$ ipython --no-banner

In [1]: import numpy as np

In [2]: import numpy.linalg as la

In [3]: np.set_printoptions(precision=2, suppress=True, linewidth=200)

In [4]: O, _ = la.qr(np.array([[-0.2, -0.2, 0.1, 1.3],
   ...:     [1.9, -0.8, -0.7, -0.1],
   ...:     [-0.7, -0.6, -1.0, -1.1],
   ...:     [1.2, 0.8, -0.3, -0.3]]))

In [5]: vecs, _ = la.qr(np.array([[-1.0, 0.4, -1.2], [-0.2, 0.9, 1.5], [-1.5, 0.4, -0.2]]))

In [6]: sv = 10 * 0.7 ** np.arange(3)

In [7]: X = O[:, :3] * sv @ vecs[:3]

In [8]: X
Out[8]: 
array([[-0.12,  1.27,  1.02],
       [-4.17,  3.72, -7.12],
       [ 5.36,  2.74, -0.15],
       [-1.14, -5.05, -5.04]])

In [9]: rng = np.random.default_rng(24539)

In [10]: labels = rng.permutation(3)

In [11]: Y = X[:, labels] * rng.choice([-1, 1], 3)

In [12]: Y
Out[12]: 
array([[-1.27,  0.12,  1.02],
       [-3.72,  4.17, -7.12],
       [-2.74, -5.36, -0.15],
       [ 5.05,  1.14, -5.04]])

In [13]: left, _, vt = la.svd(X.T @ Y)

In [14]: np.round(left @ vt, 2) + 0
Out[14]: 
array([[ 0., -1.,  0.],
       [-1.,  0.,  0.],
       [ 0.,  0.,  1.]])

In [15]: labels
Out[15]: array([1, 0, 2])

In [16]: x = np.array([-8, 9, -5])

In [17]: rhs = X @ x

In [18]: la.solve(X.T @ X, X.T @ rhs)
Out[18]: array([-8.,  9., -5.])

In [19]: la.lstsq(X, rhs)[0]
Out[19]: array([-8.,  9., -5.])

In [20]: np.round(la.pinv(X) @ X, 2) + 0
Out[20]: 
array([[1., 0., 0.],
       [0., 1., 0.],
       [0., 0., 1.]])

In [21]: rhs = rhs + 0.05 * rng.normal(size=4)

In [22]: rhs
Out[22]: array([  7.25, 102.52, -17.46, -11.07])

In [23]: c, *_ = la.lstsq(X, rhs)

In [24]: np.round(X.T @ (rhs - X @ c), 2) + 0
Out[24]: array([0., 0., 0.])

In [25]: round(la.norm(rhs - X @ c), 2)
Out[25]: np.float64(0.03)

In [26]: c.round()
Out[26]: array([-8.,  9., -5.])

In [27]: c
Out[27]: array([-8.01,  9.01, -5.  ])
